$ python3 -q
>>> import numpy as np
>>> from numpy import linalg as LA
>>> np.set_printoptions(precision=3, suppress=True, linewidth=140, floatmode="fixed")
>>> rd = lambda a: np.round(a, 3) + 0
>>> th = np.deg2rad(15)
>>> J = np.eye(2)
>>> J[np.ix_([0, 1], [0, 1])] = [[np.cos(th), -np.sin(th)], [np.sin(th), np.cos(th)]]
>>> rd(J)
array([[ 0.966, -0.259],
       [ 0.259,  0.966]])
>>> np.count_nonzero(J)
np.int64(4)
>>> rd(J.sum(axis=0))
array([1.225, 0.707])
>>> rd(J - J[0])
array([[ 0.000,  0.000],
       [-0.707,  1.225]])
>>> x = np.array([-4, -2])
>>> target = J @ x
>>> b, lr = np.zeros(2), 1 / LA.norm(J, 2) ** 2
>>> for i in range(8):
...     b -= lr * J.T @ (J @ b - target)
...     if i % 2 == 0: print(i, round(LA.norm(J @ b - target), 3))
... 
0 0.0
2 0.0
4 0.0
6 0.0
>>> rd(LA.cond(J))
np.float64(1.0)
>>> rd(b)
array([-4.000, -2.000])
>>> x = np.array([-1, 1])
>>> rd(LA.norm(x)), rd(LA.norm(J @ x))
(np.float64(1.414), np.float64(1.414))
>>> rd(LA.inv(J))
array([[ 0.966,  0.259],
       [-0.259,  0.966]])
>>> rd(np.abs(LA.eigvals(J)))
array([1.000, 1.000])
>>> rd(J.T @ (J @ x))
array([-1.000,  1.000])
>>> rd(np.sort(np.abs(np.degrees(np.angle(LA.eigvals(J))))))
array([15.000, 15.000])
>>> rng = np.random.default_rng(8497)
>>> A2 = J + rng.integers(-2, 3, (2, 1)) @ rng.integers(-2, 3, (1, 2))
>>> rd(A2)
array([[ 0.966, -4.259],
       [ 0.259, -1.034]])
>>> np.abs(A2 - J).sum(axis=1)
array([4.000, 2.000])
>>> A2 - J
array([[ 0.000, -4.000],
       [ 0.000, -2.000]])
>>> A = np.loadtxt("sample6.csv", delimiter=",")
>>> A
array([[ 1.000,  1.000, -1.000, -1.000, -1.000, -1.000,  1.000,  1.000],
       [ 1.000,  1.000, -1.000, -1.000,  1.000,  1.000, -1.000, -1.000],
       [ 1.000, -1.000, -1.000,  1.000,  1.000, -1.000, -1.000,  1.000],
       [ 1.000, -1.000,  1.000, -1.000,  1.000, -1.000,  1.000, -1.000]])
>>> u, v = A[0], A[1]
>>> u @ u
np.float64(8.0)
>>> pr = (u @ v) / (u @ u) * u
>>> np.outer(u, v)
array([[ 1.000,  1.000, -1.000, -1.000,  1.000,  1.000, -1.000, -1.000],
       [ 1.000,  1.000, -1.000, -1.000,  1.000,  1.000, -1.000, -1.000],
       [-1.000, -1.000,  1.000,  1.000, -1.000, -1.000,  1.000,  1.000],
       [-1.000, -1.000,  1.000,  1.000, -1.000, -1.000,  1.000,  1.000],
       [-1.000, -1.000,  1.000,  1.000, -1.000, -1.000,  1.000,  1.000],
       [-1.000, -1.000,  1.000,  1.000, -1.000, -1.000,  1.000,  1.000],
       [ 1.000,  1.000, -1.000, -1.000,  1.000,  1.000, -1.000, -1.000],
       [ 1.000,  1.000, -1.000, -1.000,  1.000,  1.000, -1.000, -1.000]])
>>> v - pr
array([ 1.000,  1.000, -1.000, -1.000,  1.000,  1.000, -1.000, -1.000])
>>> (v - pr) @ u
np.float64(0.0)
>>> LA.matrix_rank(np.outer(u, v))
np.int64(1)
>>> M = np.array([[2, 3, 3], [3, 2, 3], [3, 3, 2]])
>>> (M - M.T) / 2
array([[0.000, 0.000, 0.000],
       [0.000, 0.000, 0.000],
       [0.000, 0.000, 0.000]])
>>> (M + M.T) / 2
array([[2.000, 3.000, 3.000],
       [3.000, 2.000, 3.000],
       [3.000, 3.000, 2.000]])
>>> M @ M
array([[22, 21, 21],
       [21, 22, 21],
       [21, 21, 22]])
>>> LA.matrix_power(M, 3)
array([[170, 171, 171],
       [171, 170, 171],
       [171, 171, 170]])
>>> rd(LA.det(M))
np.float64(8.0)
>>> np.trace(M)
np.int64(6)
>>> vals, vecs = LA.eig(M)
>>> rd(M @ vecs[:, 0] - vals[0] * vecs[:, 0])
array([0.000, 0.000, 0.000])
>>> rd(np.prod(vals))
np.float64(8.0)
>>> rd(LA.norm(M, 1)), rd(LA.norm(M, np.inf))
(np.float64(8.0), np.float64(8.0))
>>> rd(LA.norm(M, 2))
np.float64(8.0)
>>> LA.norm(M, axis=1).argmax()
np.int64(0)
>>> rd(LA.norm(M) ** 2 / LA.norm(M, 2) ** 2)
np.float64(1.031)
>>> M[0] @ M[2]
np.int64(21)
>>> rd(LA.norm(M, axis=1))
array([4.690, 4.690, 4.690])
>>> arr = np.load("a.npy")
>>> rd(arr)
array([[-1.108, -2.765,  3.703,  1.554],
       [-1.853, -0.545,  4.579, -0.545],
       [-0.054,  3.794, -1.374, -2.953],
       [ 1.414,  2.158, -4.182, -0.927],
       [-1.843, -0.612,  4.581, -0.489],
       [-1.772, -0.997,  4.565, -0.154],
       [ 1.510, -2.827, -2.435,  2.966],
       [ 1.938, -0.697, -4.286,  1.547],
       [ 0.519,  3.484, -2.600, -2.415],
       [ 1.914, -1.180, -4.038,  1.907],
       [ 0.476,  3.519, -2.514, -2.464],
       [ 1.938, -0.515, -4.359,  1.407],
       [-0.965, -2.986,  3.452,  1.799],
       [ 1.469,  2.022, -4.257, -0.794],
       [ 0.559, -3.788,  0.184,  3.211],
       [ 1.869, -1.566, -3.781,  2.181],
       [ 1.780, -2.034, -3.386,  2.495]])
>>> gram = np.cov(arr, rowvar=False)
>>> rd(np.median(arr, axis=0))
array([ 0.559, -0.697, -2.514,  1.407])
>>> rd(arr.std(axis=0))
array([1.407, 2.366, 3.507, 1.915])
>>> cen = arr - arr.mean(axis=0)
>>> Uu, sig, VT = LA.svd(cen, full_matrices=False)
>>> np.searchsorted(np.cumsum(sig ** 2) / (sig ** 2).sum(), 0.9) + 1
np.int64(2)
>>> rd((sig ** 2).sum() ** 2 / (sig ** 4).sum())
np.float64(1.863)
>>> rd(cen.mean(axis=0))
array([0.000, 0.000, 0.000, 0.000])
>>> rd(sig ** 2 / (sig ** 2).sum())
array([0.636, 0.364, 0.000, 0.000])
>>> rd(VT[0] * np.sign(VT[0, np.abs(VT[0]).argmax()]))
array([-0.329, -0.302,  0.893,  0.061])
>>> rd(sig)
array([15.952, 12.073,  0.000,  0.000])
>>> cen = arr - arr.mean(axis=0)
>>> vecs = LA.svd(cen)[2][:2]
>>> A2 = cen - cen @ vecs.T @ vecs
>>> rd((cen @ vecs.T).std(axis=0))
array([3.869, 2.928])
>>> rd(np.cov(cen @ vecs.T, rowvar=False))
array([[15.904,  0.000],
       [ 0.000,  9.109]])
>>> rd(A2.std(axis=0))
array([0.000, 0.000, 0.000, 0.000])
>>> F = np.loadtxt("arr.csv", delimiter=",")
>>> rd(F)
array([[-0.877,  0.982, -1.848,  1.963],
       [ 2.116, -0.946, -0.216, -1.893],
       [-2.242,  0.678,  1.296,  1.355],
       [ 1.029, -1.007,  1.693, -2.015],
       [ 1.490, -1.052,  1.116, -2.104],
       [ 0.331,  0.638, -2.618,  1.277],
       [ 1.885, -1.027,  0.414, -2.055],
       [ 0.637,  0.516, -2.695,  1.032],
       [ 0.018,  0.749, -2.489,  1.498],
       [ 2.023, -0.990,  0.074, -1.980],
       [-0.423, -0.603,  2.646, -1.206]])
>>> LA.cond(F) > 100
np.True_
>>> np.argsort(-LA.norm(F, axis=0).round(6), kind="stable")[:3]
array([2, 3, 0])
>>> LA.matrix_rank(F, rtol=0.1)
np.int64(2)
>>> [round(float(x), 3) for x in LA.svd(F, compute_uv=False)[:3]]
[8.271, 5.532, 0.0]
>>> r = LA.matrix_rank(F)
>>> r
np.int64(2)
>>> null = LA.svd(F)[2][r:].T
>>> [int(LA.matrix_rank(F[:, :j + 1])) for j in range(4)]
[1, 2, 2, 2]
>>> LA.matrix_rank(F.T @ F), LA.matrix_rank(F @ F.T)
(np.int64(2), np.int64(2))
>>> np.allclose(F @ null, 0)
True
>>> rd(F @ null)
array([[0.000, 0.000],
       [0.000, 0.000],
       [0.000, 0.000],
       [0.000, 0.000],
       [0.000, 0.000],
       [0.000, 0.000],
       [0.000, 0.000],
       [0.000, 0.000],
       [0.000, 0.000],
       [0.000, 0.000],
       [0.000, 0.000]])
>>> rd(null @ null.T)
array([[ 0.439,  0.183,  0.279,  0.367],
       [ 0.183,  0.877,  0.117, -0.247],
       [ 0.279,  0.117,  0.178,  0.234],
       [ 0.367, -0.247,  0.234,  0.507]])
>>> [int(LA.matrix_rank(F[:i])) for i in range(1, len(F) + 1)]
[1, 2, 2, 2, 2, 2, 2, 2, 2, 2, 2]
>>> lab = rng.integers(0, 2, 4)
>>> K = np.triu((lab[:, None] == lab) & (rng.random((4, 4)) < 0.8), 1).astype(int)
>>> K += K.T
>>> K
array([[0, 1, 1, 0],
       [1, 0, 1, 0],
       [1, 1, 0, 1],
       [0, 0, 1, 0]])
>>> O, vecs = LA.qr(K[:, :1])[0], LA.qr(K[:, 1:])[0]
>>> sig = LA.svd(O.T @ vecs, compute_uv=False)
>>> (sig > 0.9).sum()
np.int64(0)
>>> lab = rng.permutation(4)
>>> lab
array([3, 1, 0, 2])
>>> A2 = K[lab][:, lab]
>>> rd(np.sort(np.abs(LA.eigvals(A2))))
array([0.311, 1.000, 1.481, 2.170])
>>> A2
array([[0, 0, 0, 1],
       [0, 0, 1, 1],
       [0, 1, 0, 1],
       [1, 1, 1, 0]])
>>> np.trace(A2)
np.int64(0)
>>> np.allclose(A2, K)
False
>>> Uu, sig, VT = LA.svd(K, full_matrices=False)
>>> Uu.shape, sig.shape, VT.shape
((4, 4), (4,), (4, 4))
>>> rd(np.abs(VT[0]))
array([0.523, 0.523, 0.612, 0.282])
>>> rd(sig / sig[0])
array([1.000, 0.683, 0.461, 0.143])
>>> rd(VT @ VT.T)
array([[1.000, 0.000, 0.000, 0.000],
       [0.000, 1.000, 0.000, 0.000],
       [0.000, 0.000, 1.000, 0.000],
       [0.000, 0.000, 0.000, 1.000]])
>>> (sig > 1e-8).sum()
np.int64(4)
>>> rd(np.cumsum(sig ** 2) / np.sum(sig ** 2))
array([0.589, 0.863, 0.988, 1.000])
>>> rd(Uu.T @ Uu)
array([[1.000, 0.000, 0.000, 0.000],
       [0.000, 1.000, 0.000, 0.000],
       [0.000, 0.000, 1.000, 0.000],
       [0.000, 0.000, 0.000, 1.000]])
>>> vals, vecs = LA.eigh(K)
>>> x = np.array([2, 0, -5, 5])
>>> (np.sign(vecs[:, -1].round(6)) == np.sign(vecs[0, -1].round(6))).astype(int)
array([1, 1, 1, 1])
>>> rd(x @ K @ x / (x @ x)), rd(vals[0]), rd(vals[-1])
(np.float64(-1.296), np.float64(-1.481), np.float64(2.17))
>>> rd(LA.eigvalsh(K[1:, 1:]))
array([-1.414,  0.000,  1.414])
>>> x @ K @ x
np.int64(-70)
>>> rd(vecs * np.abs(vals) @ vecs.T)
array([[ 1.270,  0.270,  0.330,  0.453],
       [ 0.270,  1.270,  0.330,  0.453],
       [ 0.330,  0.330,  1.664, -0.123],
       [ 0.453,  0.453, -0.123,  0.758]])
>>> A2 = K / np.sqrt((K ** 2).mean(axis=1, keepdims=True))
>>> rd(A2[2])
array([1.155, 1.155, 0.000, 1.155])
>>> LA.matrix_rank(K - K.mean(axis=1, keepdims=True))
np.int64(3)
>>> mat = np.array([[1, 1, 1, 1], [0, 0, 1, 0], [0, 1, 2, 2]])
>>> mat[:, 3] = -1 * mat[:, 2]
>>> mat
array([[ 1,  1,  1, -1],
       [ 0,  0,  1, -1],
       [ 0,  1,  2, -2]])
>>> u = np.array([-2, 2])
>>> np.convolve(mat[1], u)
array([ 0,  0, -2,  4, -2])
>>> np.polyval(u, mat[1])
array([2, 2, 0, 4])
>>> A2 = mat / LA.norm(mat, axis=1, keepdims=True)
>>> gram = A2 @ A2.T
>>> np.argwhere(np.triu(np.abs(gram) > 0.95, 1))
array([], shape=(0, 2), dtype=int64)
>>> (np.abs(gram) > 0.9).astype(int)
array([[1, 0, 0],
       [0, 1, 1],
       [0, 1, 1]])
>>> rd(gram)
array([[1.000, 0.707, 0.833],
       [0.707, 1.000, 0.943],
       [0.833, 0.943, 1.000]])
>>> rd(np.degrees(np.arccos(np.clip(gram[1, 2], -1, 1))))
np.float64(19.471)
>>> vals, vecs = LA.eigh(gram)
>>> x = np.array([4, 9, 1])
>>> (np.sign(vecs[:, -1].round(6)) == np.sign(vecs[0, -1].round(6))).astype(int)
array([1, 1, 1])
>>> rd(vecs * np.sqrt(vals) @ vecs.T)
array([[0.856, 0.289, 0.429],
       [0.289, 0.790, 0.541],
       [0.429, 0.541, 0.723]])
>>> rd(vecs * np.abs(vals) @ vecs.T)
array([[1.000, 0.707, 0.833],
       [0.707, 1.000, 0.943],
       [0.833, 0.943, 1.000]])
>>> E = np.load("mat.npy")
>>> E
array([[0, 0, 1],
       [0, 0, 0],
       [1, 0, 0]])
>>> r = LA.matrix_rank(arr)
>>> r
np.int64(2)
>>> null = LA.svd(arr)[2][r:].T
>>> rd(null @ null.T)
array([[ 0.850,  0.046,  0.336, -0.113],
       [ 0.046,  0.415,  0.124,  0.475],
       [ 0.336,  0.124,  0.160,  0.079],
       [-0.113,  0.475,  0.079,  0.575]])
>>> [int(LA.matrix_rank(arr[:, :j + 1])) for j in range(4)]
[1, 2, 2, 2]
>>> null.shape
(4, 2)
>>> np.allclose(arr @ null, 0)
True
>>> LA.matrix_rank(arr.T @ arr), LA.matrix_rank(arr @ arr.T)
(np.int64(2), np.int64(2))
>>> [int(LA.matrix_rank(np.delete(arr, i, axis=0))) for i in range(17)]
[2, 2, 2, 2, 2, 2, 2, 2, 2, 2, 2, 2, 2, 2, 2, 2, 2]
>>> [int(LA.matrix_rank(arr[:i])) for i in range(1, len(arr) + 1)]
[1, 2, 2, 2, 2, 2, 2, 2, 2, 2, 2, 2, 2, 2, 2, 2, 2]
>>> np.flatnonzero(LA.matrix_power((E != 0) + (E.T != 0) + np.eye(3), 3)[0])
array([0, 2])
>>> A2 = np.array([[2, -2, -1], [-2, 1, 2], [-1, -2, -1]])
>>> np.einsum("ik,kj->ij", E, A2)
array([[-1, -2, -1],
       [ 0,  0,  0],
       [ 2, -2, -1]])
>>> LA.matrix_rank(E @ A2)
np.int64(2)
>>> np.einsum("ij->j", E)
array([1, 0, 1])
